$ ipython --no-banner

In [1]: import numpy as np

In [2]: import numpy.linalg as la

In [3]: np.set_printoptions(precision=2, suppress=True, linewidth=100, legacy="1.25")

In [4]: tidy = lambda a: np.round(a, 2) + 0

In [5]: K = np.load("test2.npy")

In [6]: print(tidy(K))
[[ 0.74 -0.68  0.64  0.51  0.12 -0.15 -0.82  0.55 -0.56  1.  ]
 [-0.62  1.29  0.91  0.51 -0.77  0.11 -0.41  0.05  0.01  0.25]
 [-0.68 -0.99 -0.12  0.47 -0.64  1.34 -0.17 -0.14  0.25  0.03]
 [ 0.   -0.21 -0.63  0.52 -0.59 -0.87 -0.7  -1.29 -0.19 -0.04]
 [ 0.56  0.69 -0.51  0.22  0.8   0.76 -0.48 -0.53  0.87  0.66]
 [ 0.43  0.59 -1.15  0.24 -0.58  0.47  0.31  0.49 -1.06  0.22]
 [ 0.43  0.07  0.07  1.32  0.42  0.06 -0.15  0.36  0.08 -1.31]
 [-1.3  -0.01 -0.41  0.67  1.02 -0.35  0.18  0.19 -0.4   0.54]
 [-0.12 -0.09 -0.69  0.15 -0.59 -0.67 -0.23  1.08  1.19  0.24]
 [-0.43  0.14 -0.32 -0.82  0.3   0.22 -1.48  0.41 -0.38 -0.62]]

In [7]: print(tidy(la.pinv(K)))
[[ 0.19 -0.16 -0.17  0.    0.14  0.11  0.11 -0.33 -0.03 -0.11]
 [-0.17  0.32 -0.25 -0.05  0.17  0.15  0.02  0.   -0.02  0.03]
 [ 0.16  0.23 -0.03 -0.16 -0.13 -0.29  0.02 -0.1  -0.17 -0.08]
 [ 0.13  0.13  0.12  0.13  0.05  0.06  0.33  0.17  0.04 -0.21]
 [ 0.03 -0.19 -0.16 -0.15  0.2  -0.15  0.11  0.25 -0.15  0.07]
 [-0.04  0.03  0.33 -0.22  0.19  0.12  0.01 -0.09 -0.17  0.05]
 [-0.21 -0.1  -0.04 -0.18 -0.12  0.08 -0.04  0.04 -0.06 -0.37]
 [ 0.14  0.01 -0.04 -0.32 -0.13  0.12  0.09  0.05  0.27  0.1 ]
 [-0.14  0.    0.06 -0.05  0.22 -0.27  0.02 -0.1   0.3  -0.09]
 [ 0.25  0.06  0.01 -0.01  0.17  0.05 -0.33  0.13  0.06 -0.15]]

In [8]: print(tidy(K.T @ K))
[[4. 0. 0. 0. 0. 0. 0. 0. 0. 0.]
 [0. 4. 0. 0. 0. 0. 0. 0. 0. 0.]
 [0. 0. 4. 0. 0. 0. 0. 0. 0. 0.]
 [0. 0. 0. 4. 0. 0. 0. 0. 0. 0.]
 [0. 0. 0. 0. 4. 0. 0. 0. 0. 0.]
 [0. 0. 0. 0. 0. 4. 0. 0. 0. 0.]
 [0. 0. 0. 0. 0. 0. 4. 0. 0. 0.]
 [0. 0. 0. 0. 0. 0. 0. 4. 0. 0.]
 [0. 0. 0. 0. 0. 0. 0. 0. 4. 0.]
 [0. 0. 0. 0. 0. 0. 0. 0. 0. 4.]]

In [9]: print(tidy(K @ K.T))
[[4. 0. 0. 0. 0. 0. 0. 0. 0. 0.]
 [0. 4. 0. 0. 0. 0. 0. 0. 0. 0.]
 [0. 0. 4. 0. 0. 0. 0. 0. 0. 0.]
 [0. 0. 0. 4. 0. 0. 0. 0. 0. 0.]
 [0. 0. 0. 0. 4. 0. 0. 0. 0. 0.]
 [0. 0. 0. 0. 0. 4. 0. 0. 0. 0.]
 [0. 0. 0. 0. 0. 0. 4. 0. 0. 0.]
 [0. 0. 0. 0. 0. 0. 0. 4. 0. 0.]
 [0. 0. 0. 0. 0. 0. 0. 0. 4. 0.]
 [0. 0. 0. 0. 0. 0. 0. 0. 0. 4.]]

In [10]: print(tidy(K[:, 3] @ K[:, 7]))
0.0

In [11]: q, Rm = la.qr(K)

In [12]: print(tidy(np.abs(np.diag(Rm))))
[2. 2. 2. 2. 2. 2. 2. 2. 2. 2.]

In [13]: print(q.shape, Rm.shape)
(10, 10) (10, 10)

In [14]: print(tidy(q.T @ q))
[[1. 0. 0. 0. 0. 0. 0. 0. 0. 0.]
 [0. 1. 0. 0. 0. 0. 0. 0. 0. 0.]
 [0. 0. 1. 0. 0. 0. 0. 0. 0. 0.]
 [0. 0. 0. 1. 0. 0. 0. 0. 0. 0.]
 [0. 0. 0. 0. 1. 0. 0. 0. 0. 0.]
 [0. 0. 0. 0. 0. 1. 0. 0. 0. 0.]
 [0. 0. 0. 0. 0. 0. 1. 0. 0. 0.]
 [0. 0. 0. 0. 0. 0. 0. 1. 0. 0.]
 [0. 0. 0. 0. 0. 0. 0. 0. 1. 0.]
 [0. 0. 0. 0. 0. 0. 0. 0. 0. 1.]]

In [15]: print(np.trace(q @ q.T))
10.0

In [16]: print(tidy(abs(Rm[0, 0])), tidy(la.norm(K[:, 0])))
2.0 2.0

In [17]: print(tidy(Rm))
[[-2.  0.  0.  0.  0.  0.  0.  0.  0.  0.]
 [ 0. -2.  0.  0.  0.  0.  0.  0.  0.  0.]
 [ 0.  0. -2.  0.  0.  0.  0.  0.  0.  0.]
 [ 0.  0.  0. -2.  0.  0.  0.  0.  0.  0.]
 [ 0.  0.  0.  0. -2.  0.  0.  0.  0.  0.]
 [ 0.  0.  0.  0.  0. -2.  0.  0.  0.  0.]
 [ 0.  0.  0.  0.  0.  0. -2.  0.  0.  0.]
 [ 0.  0.  0.  0.  0.  0.  0. -2.  0.  0.]
 [ 0.  0.  0.  0.  0.  0.  0.  0. -2.  0.]
 [ 0.  0.  0.  0.  0.  0.  0.  0.  0. -2.]]

In [18]: print(np.allclose(Rm.T @ Rm, K.T @ K))
True

In [19]: print(tidy(q @ Rm))
[[ 0.74 -0.68  0.64  0.51  0.12 -0.15 -0.82  0.55 -0.56  1.  ]
 [-0.62  1.29  0.91  0.51 -0.77  0.11 -0.41  0.05  0.01  0.25]
 [-0.68 -0.99 -0.12  0.47 -0.64  1.34 -0.17 -0.14  0.25  0.03]
 [ 0.   -0.21 -0.63  0.52 -0.59 -0.87 -0.7  -1.29 -0.19 -0.04]
 [ 0.56  0.69 -0.51  0.22  0.8   0.76 -0.48 -0.53  0.87  0.66]
 [ 0.43  0.59 -1.15  0.24 -0.58  0.47  0.31  0.49 -1.06  0.22]
 [ 0.43  0.07  0.07  1.32  0.42  0.06 -0.15  0.36  0.08 -1.31]
 [-1.3  -0.01 -0.41  0.67  1.02 -0.35  0.18  0.19 -0.4   0.54]
 [-0.12 -0.09 -0.69  0.15 -0.59 -0.67 -0.23  1.08  1.19  0.24]
 [-0.43  0.14 -0.32 -0.82  0.3   0.22 -1.48  0.41 -0.38 -0.62]]

In [20]: print(tidy(q))
[[-0.37  0.34 -0.32 -0.26 -0.06  0.08  0.41 -0.28  0.28 -0.5 ]
 [ 0.31 -0.65 -0.46 -0.26  0.39 -0.06  0.21 -0.02 -0.01 -0.12]
 [ 0.34  0.49  0.06 -0.24  0.32 -0.67  0.09  0.07 -0.12 -0.02]
 [ 0.    0.1   0.31 -0.26  0.29  0.43  0.35  0.65  0.09  0.02]
 [-0.28 -0.34  0.26 -0.11 -0.4  -0.38  0.24  0.27 -0.43 -0.33]
 [-0.22 -0.3   0.58 -0.12  0.29 -0.23 -0.15 -0.25  0.53 -0.11]
 [-0.22 -0.04 -0.04 -0.66 -0.21 -0.03  0.08 -0.18 -0.04  0.66]
 [ 0.65  0.    0.21 -0.34 -0.51  0.18 -0.09 -0.09  0.2  -0.27]
 [ 0.06  0.05  0.35 -0.07  0.29  0.34  0.11 -0.54 -0.59 -0.12]
 [ 0.22 -0.07  0.16  0.41 -0.15 -0.11  0.74 -0.2   0.19  0.31]]
